% python3 -q
>>> import numpy as np
>>> np.set_printoptions(precision=2, suppress=True, linewidth=140, sign=" ")
>>> M = np.array([[2, 6, -6, 1, 3, -3],
...     [0, 6, -2, 0, 3, -1],
...     [-4, 4, -4, -2, 2, -2],
...     [3, 9, -9, -2, -6, 6],
...     [0, 9, -3, 0, -6, 2],
...     [-6, 6, -6, 4, -4, 4]])
>>> rng = np.random.default_rng(372577)
>>> out = M + rng.integers(-2, 3, (6, 1)) @ rng.integers(-2, 3, (1, 6))
>>> print(out)
[[ 3  6 -6  1  2 -3]
 [ 0  6 -2  0  3 -1]
 [-2  4 -4 -2  0 -2]
 [ 5  9 -9 -2 -8  6]
 [ 0  9 -3  0 -6  2]
 [-5  6 -6  4 -5  4]]
>>> print(np.round(np.linalg.svd(out - M, compute_uv=False), 2) + 0)
[ 4.47  0.    0.    0.    0.    0.  ]
>>> print(out - M)
[[ 1  0  0  0 -1  0]
 [ 0  0  0  0  0  0]
 [ 2  0  0  0 -2  0]
 [ 2  0  0  0 -2  0]
 [ 0  0  0  0  0  0]
 [ 1  0  0  0 -1  0]]
>>> x0 = np.array([2, 9, 5, 0, 2, 7])
>>> rhs = M @ x0
>>> print(rhs)
[13 43 -2 72 68 32]
>>> print(np.linalg.solve(M.T, M[1]))
[ 0.  1. -0. -0. -0.  0.]
>>> print(np.round(np.linalg.solve(M, 2 * rhs), 2) + 0)
[  4.  18.  10.   0.   4.  14.]
>>> G = M.T @ M
>>> print(np.linalg.svd(M, compute_uv=False) ** 2)
[ 506.53  115.54   72.43   21.97   16.52    5.01]
>>> print(np.linalg.matrix_rank(G))
6
>>> print(G)
[[  65  -13   13  -20    4   -4]
 [ -13  286 -208    4  -88   64]
 [  13 -208  182   -4   64  -56]
 [ -20    4   -4   25   -5    5]
 [   4  -88   64   -5  110  -80]
 [  -4   64  -56    5  -80   70]]
>>> x0 = np.array([4, 1, 2, 5, 4, 0])
>>> print(G @ np.eye(6)[0])
[ 65. -13.  13. -20.   4.  -4.]
>>> print(G * x0)
[[ 260  -13   26 -100   16    0]
 [ -52  286 -416   20 -352    0]
 [  52 -208  364  -20  256    0]
 [ -80    4   -8  125  -20    0]
 [  16  -88  128  -25  440    0]
 [ -16   64 -112   25 -320    0]]
>>> arr = np.load("x.npy")
>>> print(arr)
[[-39.5    0.28  60.63]
 [-40.72  -0.63  59.8 ]
 [-39.97  -0.65  60.48]
 [-39.95   0.12  60.12]
 [-40.35   0.43  60.87]
 [-40.08   0.71  59.76]
 [-38.12  -0.62  60.2 ]
 [-39.98  -1.24  59.41]
 [-39.32   0.4   59.1 ]
 [-41.34  -1.99  60.05]
 [-39.86   0.45  59.78]
 [-39.97  -0.64  58.02]
 [-39.86   1.95  61.04]
 [-39.3    1.66  60.34]
 [-38.81   1.45  58.54]
 [-41.88  -1.38  60.49]
 [-40.98   1.58  59.79]
 [-39.7   -0.59  59.3 ]
 [-41.82  -0.78  59.38]
 [-40.76  -1.33  59.75]
 [-39.67  -0.49  60.21]
 [-40.23  -1.2   60.93]
 [-39.42  -0.71  58.78]]
>>> G = np.cov(arr, rowvar=False)
>>> print(G.shape)
(3, 3)
>>> print(np.polyfit(arr[:, 2], arr[:, 0], 1))
[ -0.17 -29.85]
>>> print(np.corrcoef(arr.T))
[[ 1.    0.38 -0.15]
 [ 0.38  1.    0.08]
 [-0.15  0.08  1.  ]]
>>> print(np.linalg.eigvalsh(G)[::-1])
[ 1.4   0.71  0.46]
>>> print(G)
[[ 0.8   0.37 -0.1 ]
 [ 0.37  1.17  0.06]
 [-0.1   0.06  0.6 ]]
